% ipython --no-banner

In [1]: import numpy as np

In [2]: import numpy.linalg as la

In [3]: np.set_printoptions(precision=3, suppress=True, linewidth=100)

In [4]: X = np.array([[1, 0, 3, 1, -5, 3, -5, 4],
   ...:     [4, 3, 3, -3, -3, -4, -5, -1],
   ...:     [-3, -3, -3, -5, -5, -2, 1, -5],
   ...:     [-4, -3, 1, 0, 0, 5, -1, 5],
   ...:     [4, 4, 0, 1, 4, 5, -4, 3],
   ...:     [-1, 4, 2, 4, -1, 2, -4, 4],
   ...:     [2, -2, -4, 4, -2, 5, -1, -4],
   ...:     [2, 4, 0, 5, -4, 3, 2, 1]])

In [5]: X
Out[5]: 
array([[ 1,  0,  3,  1, -5,  3, -5,  4],
       [ 4,  3,  3, -3, -3, -4, -5, -1],
       [-3, -3, -3, -5, -5, -2,  1, -5],
       [-4, -3,  1,  0,  0,  5, -1,  5],
       [ 4,  4,  0,  1,  4,  5, -4,  3],
       [-1,  4,  2,  4, -1,  2, -4,  4],
       [ 2, -2, -4,  4, -2,  5, -1, -4],
       [ 2,  4,  0,  5, -4,  3,  2,  1]])

In [6]: M2 = la.inv(X)

In [7]: round(float(la.cond(X)), 3)
Out[7]: 50.538

In [8]: np.round(X @ M2, 3) + 0
Out[8]: 
array([[1., 0., 0., 0., 0., 0., 0., 0.],
       [0., 1., 0., 0., 0., 0., 0., 0.],
       [0., 0., 1., 0., 0., 0., 0., 0.],
       [0., 0., 0., 1., 0., 0., 0., 0.],
       [0., 0., 0., 0., 1., 0., 0., 0.],
       [0., 0., 0., 0., 0., 1., 0., 0.],
       [0., 0., 0., 0., 0., 0., 1., 0.],
       [0., 0., 0., 0., 0., 0., 0., 1.]])

In [9]: np.round(la.inv(M2), 3) + 0
Out[9]: 
array([[ 1.,  0.,  3.,  1., -5.,  3., -5.,  4.],
       [ 4.,  3.,  3., -3., -3., -4., -5., -1.],
       [-3., -3., -3., -5., -5., -2.,  1., -5.],
       [-4., -3.,  1.,  0.,  0.,  5., -1.,  5.],
       [ 4.,  4.,  0.,  1.,  4.,  5., -4.,  3.],
       [-1.,  4.,  2.,  4., -1.,  2., -4.,  4.],
       [ 2., -2., -4.,  4., -2.,  5., -1., -4.],
       [ 2.,  4.,  0.,  5., -4.,  3.,  2.,  1.]])
